In [1]: import numpy as np

In [2]: import numpy.linalg as la

In [3]: np.set_printoptions(suppress=True, linewidth=120)

In [4]: K = np.loadtxt("sample3.csv", delimiter=",")

In [5]: K
Out[5]: 
array([[2., 3., 1., 3., 3., 1., 0., 1., 0., 1.],
       [1., 0., 2., 2., 0., 2., 0., 2., 2., 0.],
       [0., 3., 1., 1., 0., 0., 2., 3., 3., 2.],
       [3., 1., 2., 0., 3., 3., 0., 2., 1., 3.],
       [1., 2., 2., 2., 0., 1., 1., 0., 2., 0.],
       [1., 0., 2., 0., 3., 3., 2., 0., 3., 1.],
       [2., 3., 3., 1., 3., 2., 3., 1., 0., 3.],
       [2., 2., 0., 2., 0., 1., 1., 3., 2., 0.],
       [2., 2., 0., 3., 1., 3., 3., 1., 1., 2.],
       [2., 0., 0., 0., 2., 1., 0., 2., 2., 3.]])

In [6]: vec = np.array([0, 2, 3, 2, 1, 0, 3, 1, 3, 1])

In [7]: target = K @ vec

In [8]: coef, lr = np.zeros(10), 1 / la.norm(K, 2) ** 2

In [9]: for i in range(30):
   ...:     coef -= lr * K.T @ (K @ coef - target)
   ...:     if i % 10 == 0: print(i, round(la.norm(K @ coef - target), 1))
   ...: 
0 14.9
10 6.2
20 3.3

In [10]: round(la.cond(K), 1)
Out[10]: np.float64(21.0)

In [11]: rng = np.random.default_rng(22)

In [12]: lab = rng.permutation(10)

In [13]: Y = K[:, lab] * rng.choice([-1, 1], 10)

In [14]: Y
Out[14]: 
array([[-1.,  3., -3.,  1., -0.,  1., -1., -0., -2.,  3.],
       [-2.,  0., -2.,  2., -0.,  0., -2., -2., -1.,  0.],
       [-0.,  3., -1.,  3., -2.,  2., -1., -3., -0.,  0.],
       [-3.,  1., -0.,  2., -0.,  3., -2., -1., -3.,  3.],
       [-1.,  2., -2.,  0., -1.,  0., -2., -2., -1.,  0.],
       [-3.,  0., -0.,  0., -2.,  1., -2., -3., -1.,  3.],
       [-2.,  3., -1.,  1., -3.,  3., -3., -0., -2.,  3.],
       [-1.,  2., -2.,  3., -1.,  0., -0., -2., -2.,  0.],
       [-3.,  2., -3.,  1., -3.,  2., -0., -1., -2.,  1.],
       [-1.,  0., -0.,  2., -0.,  3., -0., -2., -2.,  2.]])

In [15]: Uu, _, Vt = la.svd(K.T @ Y)

In [16]: np.round(la.lstsq(K, Y)[0], 1) + 0
Out[16]: 
array([[ 0.,  0.,  0.,  0.,  0.,  0.,  0.,  0., -1.,  0.],
       [ 0.,  1.,  0.,  0.,  0.,  0.,  0.,  0.,  0.,  0.],
       [ 0.,  0.,  0.,  0.,  0.,  0., -1.,  0.,  0.,  0.],
       [ 0.,  0., -1.,  0.,  0.,  0.,  0.,  0.,  0.,  0.],
       [ 0.,  0.,  0.,  0.,  0.,  0.,  0.,  0.,  0.,  1.],
       [-1.,  0.,  0.,  0.,  0.,  0.,  0.,  0.,  0.,  0.],
       [ 0.,  0.,  0.,  0., -1.,  0.,  0.,  0.,  0.,  0.],
       [ 0.,  0.,  0.,  1.,  0.,  0.,  0.,  0.,  0.,  0.],
       [ 0.,  0.,  0.,  0.,  0.,  0.,  0., -1.,  0.,  0.],
       [ 0.,  0.,  0.,  0.,  0.,  1.,  0.,  0.,  0.,  0.]])

In [17]: np.round(Uu @ Vt, 1) + 0
Out[17]: 
array([[ 0.,  0.,  0.,  0.,  0.,  0.,  0.,  0., -1.,  0.],
       [ 0.,  1.,  0.,  0.,  0.,  0.,  0.,  0.,  0.,  0.],
       [ 0.,  0.,  0.,  0.,  0.,  0., -1.,  0.,  0.,  0.],
       [ 0.,  0., -1.,  0.,  0.,  0.,  0.,  0.,  0.,  0.],
       [ 0.,  0.,  0.,  0.,  0.,  0.,  0.,  0.,  0.,  1.],
       [-1.,  0.,  0.,  0.,  0.,  0.,  0.,  0.,  0.,  0.],
       [ 0.,  0.,  0.,  0., -1.,  0.,  0.,  0.,  0.,  0.],
       [ 0.,  0.,  0.,  1.,  0.,  0.,  0.,  0.,  0.,  0.],
       [ 0.,  0.,  0.,  0.,  0.,  0.,  0., -1.,  0.,  0.],
       [ 0.,  0.,  0.,  0.,  0.,  1.,  0.,  0.,  0.,  0.]])
